% ipython --no-banner

In [1]: import numpy as np

In [2]: np.set_printoptions(precision=3, suppress=True, linewidth=100, legacy="1.25")

In [3]: M = np.loadtxt("a.csv", delimiter=",")

In [4]: print(M)
[[0. 1. 0. 0. 0. 2. 2. 1. 1. 0. 1.]
 [1. 0. 1. 0. 0. 0. 2. 2. 1. 1. 0.]
 [0. 1. 0. 1. 0. 0. 0. 2. 2. 1. 1.]
 [0. 0. 1. 0. 1. 0. 0. 0. 2. 2. 1.]
 [0. 0. 0. 1. 0. 1. 0. 0. 0. 2. 2.]
 [2. 0. 0. 0. 1. 0. 1. 0. 0. 0. 2.]
 [2. 2. 0. 0. 0. 1. 0. 1. 0. 0. 0.]
 [1. 2. 2. 0. 0. 0. 1. 0. 1. 0. 0.]
 [1. 1. 2. 2. 0. 0. 0. 1. 0. 1. 0.]
 [0. 1. 1. 2. 2. 0. 0. 0. 1. 0. 1.]
 [1. 0. 1. 1. 2. 2. 0. 0. 0. 1. 0.]]

In [5]: B = np.array([[0, 2],
   ...:     [-2, -4],
   ...:     [-5, -5],
   ...:     [-5, -2],
   ...:     [2, -3],
   ...:     [3, 4],
   ...:     [1, 5],
   ...:     [-3, 1],
   ...:     [5, 3],
   ...:     [-4, -4],
   ...:     [3, -1]])

In [6]: print(np.linalg.matrix_rank(np.vstack([M, B.T])))
11

In [7]: print(np.einsum("ik,kj->ij", M, B))
[[ 11.  17.]
 [ -8.   8.]
 [ -4.  -3.]
 [  2. -11.]
 [ -4.  -8.]
 [  9.   4.]
 [ -4.   1.]
 [ -8.  -8.]
 [-29. -19.]
 [ -5. -17.]
 [ -4.  -7.]]

In [8]: print(B.T @ M.T)
[[ 11.  -8.  -4.   2.  -4.   9.  -4.  -8. -29.  -5.  -4.]
 [ 17.   8.  -3. -11.  -8.   4.   1.  -8. -19. -17.  -7.]]

In [9]: print(np.einsum("ik,kj->ji", M, B))
[[ 11.  -8.  -4.   2.  -4.   9.  -4.  -8. -29.  -5.  -4.]
 [ 17.   8.  -3. -11.  -8.   4.   1.  -8. -19. -17.  -7.]]

In [10]: print(np.einsum("ij->j", M))
[8. 8. 8. 7. 6. 6. 6. 7. 8. 8. 8.]

In [11]: print(M @ B)
[[ 11.  17.]
 [ -8.   8.]
 [ -4.  -3.]
 [  2. -11.]
 [ -4.  -8.]
 [  9.   4.]
 [ -4.   1.]
 [ -8.  -8.]
 [-29. -19.]
 [ -5. -17.]
 [ -4.  -7.]]

In [12]: vals, evecs = np.linalg.eigh(M)

In [13]: print((vals > 1e-8).sum(), (vals < -1e-8).sum())
5 6

In [14]: print(np.round(evecs @ np.diag(vals) @ evecs.T, 3) + 0)
[[0. 1. 0. 0. 0. 2. 2. 1. 1. 0. 1.]
 [1. 0. 1. 0. 0. 0. 2. 2. 1. 1. 0.]
 [0. 1. 0. 1. 0. 0. 0. 2. 2. 1. 1.]
 [0. 0. 1. 0. 1. 0. 0. 0. 2. 2. 1.]
 [0. 0. 0. 1. 0. 1. 0. 0. 0. 2. 2.]
 [2. 0. 0. 0. 1. 0. 1. 0. 0. 0. 2.]
 [2. 2. 0. 0. 0. 1. 0. 1. 0. 0. 0.]
 [1. 2. 2. 0. 0. 0. 1. 0. 1. 0. 0.]
 [1. 1. 2. 2. 0. 0. 0. 1. 0. 1. 0.]
 [0. 1. 1. 2. 2. 0. 0. 0. 1. 0. 1.]
 [1. 0. 1. 1. 2. 2. 0. 0. 0. 1. 0.]]

In [15]: print(np.linalg.svd(M, compute_uv=False))
[7.378 4.077 3.648 3.455 2.661 2.536 2.491 2.051 1.908 0.369 0.014]

In [16]: left, sigma, Vt = np.linalg.svd(M)

In [17]: print(sigma)
[7.378 4.077 3.648 3.455 2.661 2.536 2.491 2.051 1.908 0.369 0.014]

In [18]: B = left[:, :10] @ np.diag(sigma[:10]) @ Vt[:10]

In [19]: print(round(np.abs(M - B).max(), 3))
0.003

In [20]: print(np.linalg.matrix_rank(B))
10

In [21]: print(round(float(np.linalg.norm(M - B) / np.linalg.norm(M)), 3))
0.001
